$ python -q
>>> import numpy as np
>>> np.set_printoptions(precision=1, suppress=True, linewidth=200)
>>> F = np.load("case11.npy")
>>> F
array([[ 1, -1,  1, -1],
       [ 1,  0,  0,  0],
       [ 1,  1,  1,  1]])
>>> U, sv, vt = np.linalg.svd(F, full_matrices=False)
>>> np.round(U.T @ U, 1) + 0
array([[1., 0., 0.],
       [0., 1., 0.],
       [0., 0., 1.]])
>>> np.round(vt @ vt.T, 1) + 0
array([[1., 0., 0.],
       [0., 1., 0.],
       [0., 0., 1.]])
>>> print(np.cumsum(sv ** 2) / np.sum(sv ** 2))
[0.5 1.  1. ]
>>> np.linalg.norm(F, axis=0)
array([1.7, 1.4, 1.4, 1.4])
>>> np.round(np.linalg.norm(F[2] - F[1]), 1)
np.float64(1.7)
>>> round(float(np.linalg.norm(F, "nuc")), 1)
4.8
>>> print(np.linalg.norm(F, axis=1))
[2. 1. 2.]
>>> F[2] @ F[1]
np.int64(1)
>>> round(np.linalg.norm(F, 2), 1)
np.float64(2.1)
>>> X = np.array([[3, 3, 3, 3], [3, 6, 6, 6], [3, 6, 9, 9], [3, 6, 9, 12]])
>>> X
array([[ 3,  3,  3,  3],
       [ 3,  6,  6,  6],
       [ 3,  6,  9,  9],
       [ 3,  6,  9, 12]])
>>> # symmetric
>>> evals, V = np.linalg.eigh(X)
>>> x0 = np.array([-1, -4, -4, -3])
>>> (np.sign(V[:, -1].round(6)) == np.sign(V[0, -1].round(6))).astype(int)
array([1, 1, 1, 1])
>>> V * np.sqrt(evals) @ V.T
array([[1.5, 0.6, 0.5, 0.4],
       [0.6, 1.9, 1. , 0.9],
       [0.5, 1. , 2.3, 1.5],
       [0.4, 0.9, 1.5, 3. ]])
>>> V * np.maximum(evals, 0) @ V.T
array([[ 3.,  3.,  3.,  3.],
       [ 3.,  6.,  6.,  6.],
       [ 3.,  6.,  9.,  9.],
       [ 3.,  6.,  9., 12.]])
>>> m1 = np.loadtxt("arr.csv", delimiter=",")
>>> m1.round(1) + 0
array([[-0.3, -1.4,  3.7, -1.5, -1. ,  2.4],
       [ 0.5, -1.5,  0.9, -1.7,  4. , -1.5],
       [ 0. ,  1.1, -0.7, -4.2, -1.8, -1.6],
       [ 4.7,  1.5,  1. ,  0.3, -0.2,  0. ],
       [ 1.6, -4.2, -1.7,  0. , -1.5, -0.3],
       [ 0.5,  0.4, -2.5, -1.5,  1.4,  3.8]])
>>> x0 = np.array([1, 3, 1, 0, 0, 2])
>>> y = m1 @ x0
>>> y
array([  4.1,  -6.1,  -0.6,  10. , -13.2,   6.8])
>>> print(np.round(np.linalg.solve(m1, y), 1) + 0)
[1. 3. 1. 0. 0. 2.]
>>> np.round(np.linalg.solve(m1, y + m1[:, 2]), 1) + 0
array([1., 3., 2., 0., 0., 2.])
